% python3 -q
>>> import numpy as np
>>> np.set_printoptions(precision=1, suppress=True, linewidth=140, sign=" ")
>>> other = np.array([[-1, -1], [-1, -3], [2, -1]])
>>> W0 = np.tile(other, (2, 3))
>>> W0
array([[-1, -1, -1, -1, -1, -1],
       [-1, -3, -1, -3, -1, -3],
       [ 2, -1,  2, -1,  2, -1],
       [-1, -1, -1, -1, -1, -1],
       [-1, -3, -1, -3, -1, -3],
       [ 2, -1,  2, -1,  2, -1]])
>>> W = np.array([[1, 1], [0, 1], [4, 3], [-4, 1], [-5, -4], [1, 4]])
>>> b = np.array([0, 8])
>>> act = np.maximum(W0 @ W + b, 0)
>>> np.linalg.matrix_rank(act)
np.int64(2)
>>> (act > 0).mean(axis=0)
array([ 1. ,  0.7])
>>> cent = np.array([[4, -5], [2, 1]])
>>> (act @ cent).round(6).argmax(axis=1)
array([ 0,  0,  0,  0,  0,  0])
>>> W @ cent
array([[  6,  -4],
       [  2,   1],
       [ 22, -17],
       [-14,  21],
       [-28,  21],
       [ 12,  -1]])
>>> W0.shape
(6, 6)
>>> W0.sum(axis=1)
array([ -6, -12,   3,  -6, -12,   3])
>>> W0.mean(axis=0)
array([ 0. , -1.7,  0. , -1.7,  0. , -1.7])
>>> np.count_nonzero(W0)
np.int64(36)
>>> round(float(np.linalg.norm(W0)), 1)
10.1
>>> np.diff(W0, axis=0)
array([[ 0, -2,  0, -2,  0, -2],
       [ 3,  2,  3,  2,  3,  2],
       [-3,  0, -3,  0, -3,  0],
       [ 0, -2,  0, -2,  0, -2],
       [ 3,  2,  3,  2,  3,  2]])
>>> np.round(np.linalg.svd(W0, compute_uv=False), 1) + 0
array([ 8.4,  5.6,  0. ,  0. ,  0. ,  0. ])
>>> np.abs(W0).max()
np.int64(3)
>>> np.linalg.matrix_rank(W0)
np.int64(2)
>>> rng = np.random.default_rng(8909)
>>> lab = rng.permutation(6)
>>> lab
array([ 3,  1,  4,  0,  2,  5])
>>> other = W0[lab][:, lab]
>>> other
array([[-1, -1, -1, -1, -1, -1],
       [-3, -3, -1, -1, -1, -3],
       [-3, -3, -1, -1, -1, -3],
       [-1, -1, -1, -1, -1, -1],
       [-1, -1,  2,  2,  2, -1],
       [-1, -1,  2,  2,  2, -1]])
>>> np.allclose(other, W0)
False
>>> f = np.array([4, -3])
>>> np.cross(W0[4, :3], W0[2, :3])
array([-7,  0,  7])
>>> np.convolve(W0[4], f)
array([-4, -9,  5, -9,  5, -9,  9])
>>> np.correlate(W0[4], W0[2], "full")
array([  1,   1,  -4,   2,  -9,   3, -16,   2, -11,   1,  -6])
>>> np.polyval(f, W0[4])
array([ -7, -15,  -7, -15,  -7, -15])
>>> (W0 - W0.T) / 2
array([[ 0. ,  0. , -1.5,  0. ,  0. , -1.5],
       [ 0. ,  0. ,  0. , -1. ,  1. , -1. ],
       [ 1.5,  0. ,  0. ,  0. ,  1.5, -1.5],
       [ 0. ,  1. ,  0. ,  0. ,  1. ,  0. ],
       [ 0. , -1. , -1.5, -1. ,  0. , -2.5],
       [ 1.5,  1. ,  1.5,  0. ,  2.5,  0. ]])
>>> np.allclose(W0, W0.T)
False
>>> np.round(np.sort(np.abs(np.linalg.eigvals(W0))), 1) + 0
array([ 0.,  0.,  0.,  0.,  0.,  5.])
>>> other = np.array([[2, -2], [-2, -2], [2, -1]])
>>> mat = np.kron(np.eye(3, dtype=int), other)
>>> mat
array([[ 2, -2,  0,  0,  0,  0],
       [-2, -2,  0,  0,  0,  0],
       [ 2, -1,  0,  0,  0,  0],
       [ 0,  0,  2, -2,  0,  0],
       [ 0,  0, -2, -2,  0,  0],
       [ 0,  0,  2, -1,  0,  0],
       [ 0,  0,  0,  0,  2, -2],
       [ 0,  0,  0,  0, -2, -2],
       [ 0,  0,  0,  0,  2, -1]])
>>> other = np.c_[mat[:, :1] @ np.array([[3]]), np.array([1, 4, 4, 4, 5, -3, 0, 2, -1])]
>>> other
array([[ 6,  1],
       [-6,  4],
       [ 6,  4],
       [ 0,  4],
       [ 0,  5],
       [ 0, -3],
       [ 0,  0],
       [ 0,  2],
       [ 0, -1]])
>>> np.round(np.linalg.norm(other - mat @ np.linalg.lstsq(mat, other)[0], axis=0), 1) + 0
array([ 0.,  5.])
>>> np.linalg.matrix_rank(other)
np.int64(2)
>>> np.round(np.linalg.lstsq(mat, other[:, 0])[0], 1) + 0
array([ 3.,  0.,  0.,  0.,  0.,  0.])
>>> np.abs(other).max()
np.int64(6)
>>> np.linalg.svd(other, compute_uv=False)
array([ 10.5,   9.3])
>>> other.sum(axis=0)
array([  6,  16])
>>> np.count_nonzero(other)
np.int64(11)
>>> np.linalg.matrix_rank(other)
np.int64(2)
>>> np.diff(other, axis=0)
array([[-12,   3],
       [ 12,   0],
       [ -6,   0],
       [  0,   1],
       [  0,  -8],
       [  0,   3],
       [  0,   2],
       [  0,  -3]])
>>> T = np.stack([mat, 5 * mat, mat[::-1]])
>>> T.shape
(3, 9, 6)
>>> np.linalg.norm(T, axis=(1, 2))
array([  7.9,  39.7,   7.9])
>>> feats = rng.normal(size=(15, 3)) + 20 * np.array([2, 1, 0])
>>> feats
array([[40.2, 21.7,  0.4],
       [40. , 19. ,  0.3],
       [39.6, 21.2, -0.6],
       [40.8, 20.6,  0.4],
       [40.2, 20.5,  0.1],
       [39.8, 19.2,  0.6],
       [42.2, 18.1,  0.2],
       [38.3, 20.3, -0.6],
       [39.7, 21.3,  0.2],
       [39.7, 20. , -1.1],
       [40.7, 19.7,  0.9],
       [40. , 19.5, -0.6],
       [38.8, 20.6, -0.6],
       [39.9, 20.8,  1.3],
       [38.6, 19.4,  1.4]])
>>> cen = feats - feats.mean(axis=0)
>>> Uu, sigma, VT = np.linalg.svd(cen, full_matrices=False)
>>> np.searchsorted(np.cumsum(sigma ** 2) / (sigma ** 2).sum(), 0.9) + 1
np.int64(3)
>>> np.round(cen.mean(axis=0), 1) + 0
array([ 0.,  0.,  0.])
>>> (np.sign(Uu[:, 0]) == np.sign(Uu[0, 0])).astype(int)
array([ 1,  0,  1,  0,  1,  0,  0,  1,  1,  1,  0,  0,  1,  1,  1])
>>> np.round(np.abs(VT[-1]), 1) + 0
array([ 0.3,  0. ,  0.9])
>>> np.abs(VT[0]).argmax()
np.int64(1)
